$ python -q
>>> import numpy as np
>>> from numpy import linalg as LA
>>> np.set_printoptions(precision=3, suppress=True, linewidth=200, legacy="1.25")
>>> tidy = lambda a: np.round(a, 3) + 0
>>> B = np.array([[2, 0], [8, 6]])
>>> m1 = np.kron(np.eye(2, dtype=int), B)
>>> m1
array([[2, 0, 0, 0],
       [8, 6, 0, 0],
       [0, 0, 2, 0],
       [0, 0, 8, 6]])
>>> # splits into 2 blocks
>>> B = np.array([[0, 0], [-2, -1]])
>>> basis = np.kron(B, m1)
>>> print(LA.matrix_rank(basis))
4
>>> basis
array([[  0,   0,   0,   0,   0,   0,   0,   0],
       [  0,   0,   0,   0,   0,   0,   0,   0],
       [  0,   0,   0,   0,   0,   0,   0,   0],
       [  0,   0,   0,   0,   0,   0,   0,   0],
       [ -4,   0,   0,   0,  -2,   0,   0,   0],
       [-16, -12,   0,   0,  -8,  -6,   0,   0],
       [  0,   0,  -4,   0,   0,   0,  -2,   0],
       [  0,   0, -16, -12,   0,   0,  -8,  -6]])
>>> blk = np.stack([m1, -2 * m1, m1[::-1]])
>>> tidy(LA.norm(blk, axis=(1, 2)))
array([14.422, 28.844, 14.422])
>>> print(LA.matrix_rank(blk.reshape(3, -1)))
2
>>> tidy(LA.det(blk))
array([ 144., 2304.,  144.])
>>> B = np.array([[2, 3], [1, 2], [0, 3], [2, 0]])
>>> print(np.einsum("ik,kj->ij", m1, B))
[[ 4  6]
 [22 36]
 [ 0  6]
 [12 24]]
>>> print(np.einsum("ij->j", m1))
[10  6 10  6]
>>> O, evecs = LA.qr(m1[:, :2])[0], LA.qr(m1[:, 2:])[0]
>>> sigma = LA.svd(O.T @ evecs, compute_uv=False)
>>> tidy(LA.norm(O @ O.T - evecs @ evecs.T, 2))
1.0
>>> tidy(sigma)
array([0., 0.])
>>> W0 = np.array([[0.0, -0.1, 0.2],
...     [1.2, -0.2, -0.6],
...     [0.6, 1.0, -1.6],
...     [-1.3, -0.3, -0.2],
...     [-0.9, -0.5, -0.1]])
>>> print(W0)
[[ 0.  -0.1  0.2]
 [ 1.2 -0.2 -0.6]
 [ 0.6  1.  -1.6]
 [-1.3 -0.3 -0.2]
 [-0.9 -0.5 -0.1]]
>>> B = np.array([[0, 3, 0], [9, 8, 3], [7, 3, 5]])
>>> tidy(np.einsum("ik,kj->ji", W0, B))
array([[ 0.5, -6. , -2.2, -4.1, -5.2],
       [-0.2,  0.2,  5. , -6.9, -7. ],
       [ 0.7, -3.6, -5. , -1.9, -2. ]])
>>> print(tidy(np.einsum("ij,ij->i", W0, W0)))
[0.05 1.84 3.92 1.82 1.07]
>>> LA.matrix_rank(W0 @ B)
3
>>> LA.matrix_rank(np.vstack([W0, B.T]))
3
>>> tidy(W0 @ B)
array([[ 0.5, -0.2,  0.7],
       [-6. ,  0.2, -3.6],
       [-2.2,  5. , -5. ],
       [-4.1, -6.9, -1.9],
       [-5.2, -7. , -2. ]])
>>> tidy(np.einsum("ij->j", W0))
array([-0.4, -0.1, -2.3])
>>> B = np.c_[W0[:, :1] @ np.array([[3]]), np.array([-1, -2, 2, 1, -1])]
>>> tidy(B)
array([[ 0. , -1. ],
       [ 3.6, -2. ],
       [ 1.8,  2. ],
       [-3.9,  1. ],
       [-2.7, -1. ]])
>>> print(LA.matrix_rank(B))
2
>>> O, Rm = LA.qr(B)
>>> print(tidy(O.T @ O))
[[1. 0.]
 [0. 1.]]
>>> tidy(abs(Rm[0, 0])), tidy(LA.norm(B[:, 0]))
(6.221, 6.221)
>>> tidy(np.trace(O @ O.T))
2.0
>>> print(tidy(np.abs(np.diag(Rm))))
[6.221 3.226]
>>> tidy(Rm)
array([[-6.221,  0.772],
       [ 0.   ,  3.226]])
>>> x0 = np.array([5, 5, 3])
>>> rhs = W0 @ x0
>>> tidy(LA.lstsq(W0, rhs)[0])
array([5., 5., 3.])
>>> tidy(LA.pinv(W0) @ W0)
array([[1., 0., 0.],
       [0., 1., 0.],
       [0., 0., 1.]])
>>> rng = np.random.default_rng(910)
>>> rhs = rhs + 0.1 * rng.normal(size=5)
>>> print(tidy(rhs))
[ 0.118  3.043  3.248 -8.638 -7.322]
>>> coef, *_ = LA.lstsq(W0, rhs)
>>> tidy(LA.norm(rhs - W0 @ coef))
0.054
>>> [round(float(LA.norm(LA.solve(W0.T @ W0 + lam * np.eye(3), W0.T @ rhs))), 2) for lam in (0, 1, 10, 100)]
[7.81, 4.83, 1.69, 0.24]
>>> hat = W0 @ LA.solve(W0.T @ W0, W0.T)
>>> np.allclose(hat @ hat, hat)
True
>>> tidy((np.eye(5) - hat) @ W0)
array([[0., 0., 0.],
       [0., 0., 0.],
       [0., 0., 0.],
       [0., 0., 0.],
       [0., 0., 0.]])
>>> M = np.loadtxt("x.csv", delimiter=",")
>>> M
array([[0., 0., 0.],
       [2., 0., 0.],
       [0., 0., 0.],
       [0., 2., 0.],
       [0., 0., 0.]])
>>> Uu, sigma, Vh = LA.svd(M)
>>> print(np.argmax(sigma[:-1] / (sigma[1:] + 1e-6)) + 1)
2
>>> B = Uu[:, :2] @ np.diag(sigma[:2]) @ Vh[:2]
>>> np.abs(M - B).max()
0.0
>>> B
array([[0., 0., 0.],
       [2., 0., 0.],
       [0., 0., 0.],
       [0., 2., 0.],
       [0., 0., 0.]])
>>> tidy(LA.norm(M - B, 2)), sigma[2]
(0.0, 0.0)
>>> print(LA.matrix_rank(M, rtol=0.05))
2
>>> tidy(LA.norm(M - B) / LA.norm(M))
0.0
>>> Uu, sigma, Vh = LA.svd(M, full_matrices=False)
>>> sigma
array([2., 2., 0.])
>>> print(sigma / sigma[0])
[1. 1. 0.]
>>> print((sigma > 1e-8).sum())
2
>>> Uu.T @ M @ Vh.T
array([[2., 0., 0.],
       [0., 2., 0.],
       [0., 0., 0.]])
>>> print(Uu.T @ Uu)
[[1. 0. 0.]
 [0. 1. 0.]
 [0. 0. 1.]]
>>> np.allclose(Uu * sigma @ Vh, M)
True
>>> F = np.loadtxt("dump.csv", delimiter=",")
>>> tidy(F)
array([[-0.226,  0.636,  0.503, -0.092,  0.533],
       [ 0.396, -0.328, -0.175, -0.556,  0.629],
       [ 0.339,  0.12 , -0.319,  0.762,  0.433],
       [-0.226,  0.526, -0.77 , -0.279, -0.045],
       [ 0.791,  0.445,  0.148, -0.155, -0.361]])
>>> rk = LA.matrix_rank(M)
>>> rk
2
>>> N = LA.svd(M)[2][rk:].T
>>> LA.matrix_rank(M.T @ M), LA.matrix_rank(M @ M.T)
(2, 2)
>>> M @ N
array([[0.],
       [0.],
       [0.],
       [0.],
       [0.]])
>>> x0 = np.array([1, 2, 2, 1, 1])
>>> rhs = F @ x0
>>> tidy(rhs)
array([ 2.492, -0.538,  1.136, -1.038,  1.461])
>>> tidy(LA.solve(F.T, F[0]))
array([1., 0., 0., 0., 0.])
>>> O, evecs = LA.qr(F[:, :4])[0], LA.qr(F[:, 4:])[0]
>>> sigma = LA.svd(O.T @ evecs, compute_uv=False)
>>> tidy(np.degrees(np.arccos(sigma.clip(0, 1))))
array([90.])
>>> tidy(sigma)
array([0.])
>>> Uu, sigma, Vh = LA.svd(M)
>>> evecs = Vh[:(sigma > 1e-8).sum()]
>>> x0 = M[0] + -3 * M[4] + rng.integers(2) * np.eye(3)[2]
>>> x0
array([0., 0., 0.])
>>> LA.matrix_rank(np.vstack([M, x0]))
2
>>> tidy(LA.norm(x0 - evecs.T @ evecs @ x0))
0.0
>>> print(np.diag(evecs.T @ evecs))
[1. 1. 0.]
>>> feats = np.load("data.npy")
>>> feats
array([[ 1, -1,  1, -1],
       [ 1,  0,  0,  0],
       [ 1,  1,  1,  1],
       [ 1,  2,  4,  8],
       [ 1,  3,  9, 27]])
>>> B = feats[0, 0] * feats[1:] - np.outer(feats[1:, 0], feats[0])
>>> B
array([[ 0,  1, -1,  1],
       [ 0,  2,  0,  2],
       [ 0,  3,  3,  9],
       [ 0,  4,  8, 28]])
>>> print(np.flatnonzero(~B.round(6).any(axis=1)))
[]
>>> arr = np.load("m.npy")
>>> arr
array([[  4.101, -17.251,  -6.557],
       [  4.535, -19.768,  -7.231],
       [  9.787,  25.013,  -0.434],
       [  3.665, -19.764,  -6.029],
       [  3.166, -17.815,  -6.408],
       [  3.811, -18.621,  -6.24 ],
       [  2.656, -19.438,  -5.96 ],
       [ 10.877,  25.386,   1.602],
       [  3.919, -17.813,  -5.892],
       [  9.785,  27.35 ,   0.761],
       [ 10.684,  24.689,  -0.311],
       [  4.553, -18.263,  -6.162],
       [  4.45 , -18.436,  -6.006]])
>>> Uu, sigma, Vh = LA.svd(arr)
>>> tidy(sigma)
array([77.309, 26.087,  1.944])
>>> B = Uu[:, :2] @ np.diag(sigma[:2]) @ Vh[:2]
>>> tidy(np.abs(arr - B).max())
1.171
>>> idx = rng.permutation(3)
>>> B = arr[:, idx] * rng.choice([-1, 1], 3)
>>> B
array([[ -4.101,   6.557, -17.251],
       [ -4.535,   7.231, -19.768],
       [ -9.787,   0.434,  25.013],
       [ -3.665,   6.029, -19.764],
       [ -3.166,   6.408, -17.815],
       [ -3.811,   6.24 , -18.621],
       [ -2.656,   5.96 , -19.438],
       [-10.877,  -1.602,  25.386],
       [ -3.919,   5.892, -17.813],
       [ -9.785,  -0.761,  27.35 ],
       [-10.684,   0.311,  24.689],
       [ -4.553,   6.162, -18.263],
       [ -4.45 ,   6.006, -18.436]])
>>> Uu, _, Vh = LA.svd(arr.T @ B)
>>> idx
array([0, 2, 1])
>>> tidy(LA.lstsq(arr, B)[0])
array([[-1.,  0.,  0.],
       [ 0.,  0.,  1.],
       [ 0., -1.,  0.]])
>>> tidy(Uu @ Vh)
array([[-1.,  0.,  0.],
       [ 0.,  0.,  1.],
       [ 0., -1.,  0.]])
>>> idx = arr[:, 0] > np.median(arr[:, 0])
>>> u = arr[idx].mean(axis=0) - arr[~idx].mean(axis=0)
>>> idx.astype(int)
array([0, 1, 1, 0, 0, 0, 0, 1, 0, 1, 1, 1, 0])
>>> mat = np.array([[2, 1, 1, 4], [5, 4, 5, 5], [5, 2, 0, 2]])
>>> mat
array([[2, 1, 1, 4],
       [5, 4, 5, 5],
       [5, 2, 0, 2]])
>>> B = mat / np.sqrt((mat ** 2).mean(axis=1, keepdims=True))
>>> LA.matrix_rank(B) == LA.matrix_rank(mat)
True
>>> tidy(B[0])
array([0.853, 0.426, 0.426, 1.706])
>>> print(tidy(LA.norm(mat, axis=0)))
[7.348 4.583 5.099 6.708]
>>> tidy(LA.norm(mat, axis=1))
array([4.69 , 9.539, 5.745])
>>> LA.norm(mat, axis=1).argmax()
1
>>> x0 = np.array([7, 6, -2, -6])
>>> print(mat @ np.eye(4)[1])
[1. 4. 2.]
>>> np.einsum("ij,j->i", mat, x0)
array([-6, 19, 35])
>>> (mat @ x0).argmax()
2
>>> mat * x0
array([[ 14,   6,  -2, -24],
       [ 35,  24, -10, -30],
       [ 35,  12,   0, -12]])
>>> mat @ (2 * x0)
array([-12,  38,  70])
>>> (mat * x0).sum(axis=1)
array([-6, 19, 35])
>>> mat @ np.ones(4)
array([ 8., 19.,  9.])
>>> mat @ x0
array([-6, 19, 35])
>>> O, _ = LA.qr(np.array([[1.7, 0.2, 1.1], [0.8, -0.5, 1.4], [1.4, 2.4, 1.0]]))
>>> evecs, _ = LA.qr(np.array([[-0.5, 0.5, -1.0, -0.3],
...     [1.6, -2.8, 0.2, -2.2],
...     [-1.2, -0.2, 0.1, 0.4],
...     [-1.8, 0.0, 0.5, -0.6]]))
>>> sigma = 3 * 0.2 ** np.arange(3)
>>> J = O[:, :3] * sigma @ evecs[:3]
>>> tidy(J)
array([[ 0.284,  0.032, -2.127, -0.444],
       [-0.026,  0.104, -1.012, -0.327],
       [ 0.587, -0.53 , -1.634, -0.366]])
>>> # column 2 dominates
>>> C2 = J.T @ J
>>> LA.matrix_rank(C2)
3
>>> print(tidy(np.trace(C2)), tidy((J ** 2).sum()))
9.374 9.374
>>> tidy(np.diag(C2))
array([0.426, 0.293, 8.218, 0.438])
>>> np.allclose(C2, C2.T)
True
>>> print(tidy(C2))
[[ 0.426 -0.305 -1.537 -0.332]
 [-0.305  0.293  0.692  0.145]
 [-1.537  0.692  8.218  1.872]
 [-0.332  0.145  1.872  0.438]]
>>> B = np.array([[2, 0, -1], [-1, 1, 2]])
>>> basis = np.kron(B, W0)
>>> print(basis)
[[ 0.  -0.2  0.4  0.  -0.   0.  -0.   0.1 -0.2]
 [ 2.4 -0.4 -1.2  0.  -0.  -0.  -1.2  0.2  0.6]
 [ 1.2  2.  -3.2  0.   0.  -0.  -0.6 -1.   1.6]
 [-2.6 -0.6 -0.4 -0.  -0.  -0.   1.3  0.3  0.2]
 [-1.8 -1.  -0.2 -0.  -0.  -0.   0.9  0.5  0.1]
 [-0.   0.1 -0.2  0.  -0.1  0.2  0.  -0.2  0.4]
 [-1.2  0.2  0.6  1.2 -0.2 -0.6  2.4 -0.4 -1.2]
 [-0.6 -1.   1.6  0.6  1.  -1.6  1.2  2.  -3.2]
 [ 1.3  0.3  0.2 -1.3 -0.3 -0.2 -2.6 -0.6 -0.4]
 [ 0.9  0.5  0.1 -0.9 -0.5 -0.1 -1.8 -1.  -0.2]]
>>> print(tidy(LA.norm(basis, 2)), tidy(LA.norm(B, 2) * LA.norm(W0, 2)))
7.459 7.459
>>> B = J + rng.integers(-2, 3, (3, 1)) @ rng.integers(-2, 3, (1, 4))
>>> tidy(B)
array([[ 2.284,  0.032, -4.127,  1.556],
       [ 1.974,  0.104, -3.012,  1.673],
       [ 0.587, -0.53 , -1.634, -0.366]])
>>> B - J
array([[ 2.,  0., -2.,  2.],
       [ 2.,  0., -2.,  2.],
       [ 0.,  0.,  0.,  0.]])
